% ipython --no-banner

In [1]: import numpy as np

In [2]: from numpy import linalg as LA

In [3]: np.set_printoptions(precision=2, suppress=True, linewidth=160)

In [4]: rng = np.random.default_rng(270)

In [5]: M = np.triu(rng.random((8, 8)) < 0.3, 1).astype(int)

In [6]: M = M + M.T

In [7]: M
Out[7]: 
array([[0, 0, 0, 1, 1, 1, 0, 0],
       [0, 0, 1, 0, 1, 1, 0, 0],
       [0, 1, 0, 1, 1, 0, 0, 0],
       [1, 0, 1, 0, 1, 1, 1, 0],
       [1, 1, 1, 1, 0, 0, 0, 1],
       [1, 1, 0, 1, 0, 0, 0, 0],
       [0, 0, 0, 1, 0, 0, 0, 0],
       [0, 0, 0, 0, 1, 0, 0, 0]])

In [8]: vec = np.array([3, 2, 1, 0, 3, 3, 2, 2])

In [9]: target = M @ vec

In [10]: target
Out[10]: array([ 6,  7,  5, 12,  8,  5,  0,  3])

In [11]: LA.solve(M, 4 * target)
Out[11]: array([12.,  8.,  4.,  0., 12., 12.,  8.,  8.])

In [12]: Y = M + rng.integers(-2, 3, (8, 3)) @ rng.integers(-2, 3, (3, 8))

In [13]: Y
Out[13]: 
array([[-2, -2, -6, -5, -1, -1,  2,  0],
       [ 1, -1,  2, -3, -4,  2, -1, -4],
       [ 0, -1, -2, -5, -5,  0,  0, -4],
       [ 1,  2,  0,  0,  1,  7,  1,  4],
       [-1, -1, -2,  1,  4, -8,  2,  1],
       [ 0,  3, -3,  1,  2,  5,  1,  6],
       [-2,  0, -6, -3,  0,  2,  2,  4],
       [-1, -2, -4, -6, -3, -1,  1, -2]])

In [14]: np.round(LA.svd(Y - M, compute_uv=False), 2) + 0
Out[14]: array([17.  , 14.09, 12.35,  0.  ,  0.  ,  0.  ,  0.  ,  0.  ])

In [15]: np.argwhere(np.triu(M))
Out[15]: 
array([[0, 3],
       [0, 4],
       [0, 5],
       [1, 2],
       [1, 4],
       [1, 5],
       [2, 3],
       [2, 4],
       [3, 4],
       [3, 5],
       [3, 6],
       [4, 7]])

In [16]: M @ M
Out[16]: 
array([[3, 2, 2, 2, 1, 1, 1, 1],
       [2, 3, 1, 3, 1, 0, 0, 1],
       [2, 1, 3, 1, 2, 2, 1, 1],
       [2, 3, 1, 5, 2, 1, 0, 1],
       [1, 1, 2, 2, 5, 3, 1, 0],
       [1, 0, 2, 1, 3, 3, 1, 0],
       [1, 0, 1, 0, 1, 1, 1, 0],
       [1, 1, 1, 1, 0, 0, 0, 1]])

In [17]: np.trace(M @ M @ M) // 6
Out[17]: np.int64(4)

In [18]: L = np.diag(M.sum(axis=1)) - M

In [19]: L @ np.ones(8)
Out[19]: array([0., 0., 0., 0., 0., 0., 0., 0.])

In [20]: np.round(LA.eigvalsh(L), 2) + 0
Out[20]: array([0.  , 0.79, 1.1 , 2.32, 3.19, 4.28, 5.71, 6.61])

In [21]: L
Out[21]: 
array([[ 3,  0,  0, -1, -1, -1,  0,  0],
       [ 0,  3, -1,  0, -1, -1,  0,  0],
       [ 0, -1,  3, -1, -1,  0,  0,  0],
       [-1,  0, -1,  5, -1, -1, -1,  0],
       [-1, -1, -1, -1,  5,  0,  0, -1],
       [-1, -1,  0, -1,  0,  3,  0,  0],
       [ 0,  0,  0, -1,  0,  0,  1,  0],
       [ 0,  0,  0,  0, -1,  0,  0,  1]])

In [22]: feats = np.load("mat.npy")

In [23]: feats
Out[23]: 
array([[ 51., -63., -49.,   0., -42., -42.,  21., -63., -35.,   0.,  56., -28.],
       [-63.,  83.,  63.,   0.,  54.,  54., -27.,  81.,  45.,   0., -72.,  36.],
       [-49.,  63.,  51.,   0.,  42.,  42., -21.,  63.,  35.,   0., -56.,  28.],
       [  0.,   0.,   0.,   2.,   0.,   0.,   0.,   0.,   0.,   0.,   0.,   0.],
       [-42.,  54.,  42.,   0.,  38.,  36., -18.,  54.,  30.,   0., -48.,  24.],
       [-42.,  54.,  42.,   0.,  36.,  38., -18.,  54.,  30.,   0., -48.,  24.],
       [ 21., -27., -21.,   0., -18., -18.,  11., -27., -15.,   0.,  24., -12.],
       [-63.,  81.,  63.,   0.,  54.,  54., -27.,  83.,  45.,   0., -72.,  36.],
       [-35.,  45.,  35.,   0.,  30.,  30., -15.,  45.,  27.,   0., -40.,  20.],
       [  0.,   0.,   0.,   0.,   0.,   0.,   0.,   0.,   0.,   2.,   0.,   0.],
       [ 56., -72., -56.,   0., -48., -48.,  24., -72., -40.,   0.,  66., -32.],
       [-28.,  36.,  28.,   0.,  24.,  24., -12.,  36.,  20.,   0., -32.,  18.]])

In [24]: labels = rng.permutation(12)

In [25]: labels
Out[25]: array([ 4,  7,  1,  8, 11,  2, 10,  9,  3,  5,  0,  6])

In [26]: Y = feats[labels][:, labels]

In [27]: np.trace(Y)
Out[27]: np.float64(470.0)
